In [1]: import numpy as np

In [2]: import numpy.linalg as la

In [3]: np.set_printoptions(suppress=True, linewidth=140)

In [4]: def tidy(a):
   ...:     return np.round(a, 1) + 0
   ...: 

In [5]: M = np.load("x.npy")

In [6]: M
Out[6]: 
array([[ 2.3,  1.9,  0.4],
       [ 1.2,  1. ,  0. ],
       [-6.7, -5.5, -1.5],
       [ 3.4,  2.6,  0.8],
       [ 5.9,  4.7,  1.2],
       [-3.6, -2.9, -0.5],
       [-3.9, -3.1, -0.7],
       [ 2.9,  2.5,  0.3],
       [ 6.6,  5.5,  1.4],
       [-2. , -1.7, -0.4],
       [-3.1, -2.7, -0.5],
       [-0.9, -0.6,  0. ],
       [-1.7, -1.4, -0.1]])

In [7]: C2 = np.cov(M, rowvar=False)

In [8]: tidy(C2)
Out[8]: 
array([[16.3, 13.3,  3.2],
       [13.3, 10.9,  2.6],
       [ 3.2,  2.6,  0.6]])

In [9]: np.argsort(-M.std(axis=0).round(6), kind="stable")
Out[9]: array([0, 1, 2])

In [10]: tidy(np.corrcoef(M.T))
Out[10]: 
array([[1., 1., 1.],
       [1., 1., 1.],
       [1., 1., 1.]])

In [11]: np.median(M, axis=0)
Out[11]: array([-0.9, -0.6,  0. ])

In [12]: np.argwhere(np.triu(np.abs(np.corrcoef(M.T)) > 0.8, 1))
Out[12]: 
array([[0, 1],
       [0, 2],
       [1, 2]])

In [13]: K = np.array([[-2, -2, -2, -2],
    ...:     [-2, -4, -4, -4],
    ...:     [-2, -4, -6, -6],
    ...:     [-2, -4, -6, -8]])

In [14]: w, V = la.eigh(K)

In [15]: vec = np.array([-4, -6, -5, -7])

In [16]: vec @ K @ vec
Out[16]: np.int64(-2002)

In [17]: tidy(V * np.abs(w) @ V.T)
Out[17]: 
array([[2., 2., 2., 2.],
       [2., 4., 4., 4.],
       [2., 4., 6., 6.],
       [2., 4., 6., 8.]])

In [18]: V * np.maximum(w, 0) @ V.T
Out[18]: 
array([[0., 0., 0., 0.],
       [0., 0., 0., 0.],
       [0., 0., 0., 0.],
       [0., 0., 0., 0.]])

In [19]: rng = np.random.default_rng(111)

In [20]: A2 = K + rng.integers(-2, 3, (4, 1)) @ rng.integers(-2, 3, (1, 4))

In [21]: A2
Out[21]: 
array([[ -2,  -2,  -2,  -2],
       [ -4,  -4,  -2,  -6],
       [ -1,  -4,  -7,  -5],
       [ -4,  -4,  -4, -10]])

In [22]: la.matrix_rank(A2 - K, tol=1e-8)
Out[22]: np.int64(1)

In [23]: A2 - K
Out[23]: 
array([[ 0,  0,  0,  0],
       [-2,  0,  2, -2],
       [ 1,  0, -1,  1],
       [-2,  0,  2, -2]])

In [24]: data = np.load("layer18.npy")

In [25]: data
Out[25]: 
array([[-5,  0,  0],
       [-3, -1,  0],
       [ 1,  2, -5]])

In [26]: t = np.radians(120)

In [27]: R = np.eye(3)

In [28]: R[0, 0] = R[2, 2] = np.cos(t)

In [29]: R[0, 2], R[2, 0] = -np.sin(t), np.sin(t)

In [30]: tidy(R)
Out[30]: 
array([[-0.5,  0. , -0.9],
       [ 0. ,  1. ,  0. ],
       [ 0.9,  0. , -0.5]])

In [31]: A2 = data @ R.T

In [32]: tidy(np.abs(A2 - data).max(axis=0))
Out[32]: array([7.5, 0. , 8.4])

In [33]: tidy(la.det(R)), tidy(np.trace(R))
Out[33]: (np.float64(1.0), np.float64(0.0))

In [34]: tidy(la.svd(data, compute_uv=False)), tidy(la.svd(A2, compute_uv=False))
Out[34]: (array([6.3, 5. , 0.8]), array([6.3, 5. , 0.8]))

In [35]: w, V = la.eig(data)

In [36]: tidy(np.sort(la.eigvals(data @ data)))
Out[36]: array([ 1., 25., 25.])

In [37]: tidy(np.sort(la.eigvals(la.inv(data))))
Out[37]: array([-1. , -0.2, -0.2])

In [38]: np.prod(w)
Out[38]: np.float64(-25.0)

In [39]: tidy(np.sort(la.eigvals(data.T)))
Out[39]: array([-5., -5., -1.])

In [40]: w
Out[40]: array([-5., -1., -5.])

In [41]: r0 = np.array([1, 3, 1])

In [42]: A2 = data + np.outer(r0, np.eye(3)[2])

In [43]: tidy(la.det(A2) / la.det(data)), tidy(1 + la.solve(data, r0)[2])
Out[43]: (np.float64(-0.2), np.float64(-0.2))

In [44]: la.matrix_rank(A2 - data)
Out[44]: np.int64(1)

In [45]: la.matrix_rank(la.inv(A2) - la.inv(data), tol=1e-8)
Out[45]: np.int64(1)

In [46]: arr = np.array([[1.3, -1.2, 0.4],
    ...:     [0.6, 1.5, -1.5],
    ...:     [0.7, 2.9, -1.4],
    ...:     [1.2, 0.7, 1.0],
    ...:     [-0.2, -0.9, -0.1],
    ...:     [0.6, -1.5, -0.4],
    ...:     [-0.8, 0.0, 1.4],
    ...:     [-1.6, 0.3, 0.8],
    ...:     [-2.1, -0.7, -0.4],
    ...:     [-2.3, -0.6, -0.6],
    ...:     [0.0, -0.2, -0.7],
    ...:     [-1.3, -0.1, -0.8],
    ...:     [-0.2, -1.5, -0.2],
    ...:     [-0.3, 0.7, 1.5],
    ...:     [0.6, 1.1, -0.5],
    ...:     [-0.3, -1.3, -1.0],
    ...:     [0.2, 0.3, -2.1],
    ...:     [0.3, -0.3, 2.2],
    ...:     [-0.9, 0.5, -1.5],
    ...:     [-2.9, 0.3, -2.1],
    ...:     [1.4, 0.3, 0.6]])

In [47]: arr[10] *= 3

In [48]: tidy(arr)
Out[48]: 
array([[ 1.3, -1.2,  0.4],
       [ 0.6,  1.5, -1.5],
       [ 0.7,  2.9, -1.4],
       [ 1.2,  0.7,  1. ],
       [-0.2, -0.9, -0.1],
       [ 0.6, -1.5, -0.4],
       [-0.8,  0. ,  1.4],
       [-1.6,  0.3,  0.8],
       [-2.1, -0.7, -0.4],
       [-2.3, -0.6, -0.6],
       [ 0. , -0.6, -2.1],
       [-1.3, -0.1, -0.8],
       [-0.2, -1.5, -0.2],
       [-0.3,  0.7,  1.5],
       [ 0.6,  1.1, -0.5],
       [-0.3, -1.3, -1. ],
       [ 0.2,  0.3, -2.1],
       [ 0.3, -0.3,  2.2],
       [-0.9,  0.5, -1.5],
       [-2.9,  0.3, -2.1],
       [ 1.4,  0.3,  0.6]])

In [49]: C2 = np.cov(arr, rowvar=False)

In [50]: tidy(la.eigvalsh(C2)[::-1])
Out[50]: array([1.8, 1.4, 0.9])

In [51]: np.median(arr, axis=0)
Out[51]: array([-0.2,  0. , -0.4])

In [52]: tidy(arr.std(axis=0))
Out[52]: array([1.2, 1.1, 1.2])

In [53]: np.argsort(-arr.std(axis=0).round(6), kind="stable")
Out[53]: array([2, 0, 1])

In [54]: tidy(np.corrcoef(arr.T))
Out[54]: 
array([[ 1. ,  0.2,  0.2],
       [ 0.2,  1. , -0.1],
       [ 0.2, -0.1,  1. ]])

In [55]: labels = arr[:, 0] > np.median(arr[:, 0])

In [56]: r0 = arr[labels].mean(axis=0) - arr[~labels].mean(axis=0)

In [57]: np.argsort(-np.abs(r0).round(6), kind="stable")
Out[57]: array([0, 1, 2])

In [58]: F = rng.normal(size=(21, 3))

In [59]: F = 20 * F / la.norm(F, axis=1, keepdims=True)

In [60]: tidy(F)
Out[60]: 
array([[  1.3,  19.6,   3.5],
       [ 10.8, -11.1, -12.7],
       [ 10.2, -12.4, -12. ],
       [  9.4, -10.5,  14.1],
       [ -6.9,   6.9, -17.5],
       [-11. , -16.6,   2.2],
       [-14.6,   9.7,  -9.6],
       [ 13.6,  -0.6,  14.7],
       [ 17.7,  -9.1,   2.2],
       [  9.9,   2.2,  17.2],
       [ 11.6,  -2.5, -16.1],
       [ -0.5,  19.5,  -4.4],
       [-10.8,  -9. ,  14.2],
       [ 11.3, -15.4,   5.9],
       [ -5.9, -15.9,  10.5],
       [ -8.5, -18. ,  -2. ],
       [-14.6,   9.5,  -9.8],
       [ 18.8,   5.6,  -3.8],
       [ -2.5, -17.3,   9.8],
       [  6.6, -18.8,   1.6],
       [ 11.6,  15.1,  -6.1]])

In [61]: Ac = (F - F.mean(axis=0)) / F.std(axis=0)

In [62]: tidy(Ac.std(axis=0))
Out[62]: array([1., 1., 1.])

In [63]: b = la.lstsq(np.delete(Ac, 2, axis=1), Ac[:, 2])[0]

In [64]: tidy(b)
Out[64]: array([ 0.1, -0.3])

In [65]: C2 = np.cov(F, rowvar=False)

In [66]: C2.shape
Out[66]: (3, 3)

In [67]: tidy(np.corrcoef(F.T))
Out[67]: 
array([[ 1. ,  0. ,  0.1],
       [ 0. ,  1. , -0.3],
       [ 0.1, -0.3,  1. ]])

In [68]: W2 = F[[8, 3]].astype(float)

In [69]: for _ in range(3):
    ...:     labels = la.norm(F[:, None] - W2, axis=-1).argmin(axis=1)
    ...:     W2 = np.array([F[labels == j].mean(axis=0) for j in range(2)])
    ...: 

In [70]: labels
Out[70]: array([0, 0, 0, 1, 0, 1, 0, 1, 1, 1, 0, 0, 1, 1, 1, 1, 0, 0, 1, 1, 0])

In [71]: tidy(W2)
Out[71]: 
array([[  2.8,   6. ,  -8.8],
       [  2.7, -11.7,   8.2]])

In [72]: np.abs(W2[1] - W2[0]).argmax()
Out[72]: np.int64(1)

In [73]: mat = np.load("arr.npy")

In [74]: mat
Out[74]: 
array([[-4, -5, -4, -5, -4, -5],
       [ 0,  1,  0,  1,  0,  1],
       [ 2, -5,  2, -5,  2, -5],
       [-4, -5, -4, -5, -4, -5],
       [ 0,  1,  0,  1,  0,  1],
       [ 2, -5,  2, -5,  2, -5]])

In [75]: tidy(np.trace(la.pinv(mat) @ mat))
Out[75]: np.float64(2.0)

In [76]: np.unique(mat.round(6), axis=0).shape
Out[76]: (3, 6)

In [77]: np.allclose(mat[:-1].T @ la.lstsq(mat[:-1].T, mat[-1])[0], mat[-1])
Out[77]: True

In [78]: np.abs(np.diag(la.qr(mat)[1])) > 1e-9
Out[78]: array([ True,  True, False, False, False, False])

In [79]: la.lstsq(mat[:-1].T, mat[-1])[2]
Out[79]: np.int32(2)
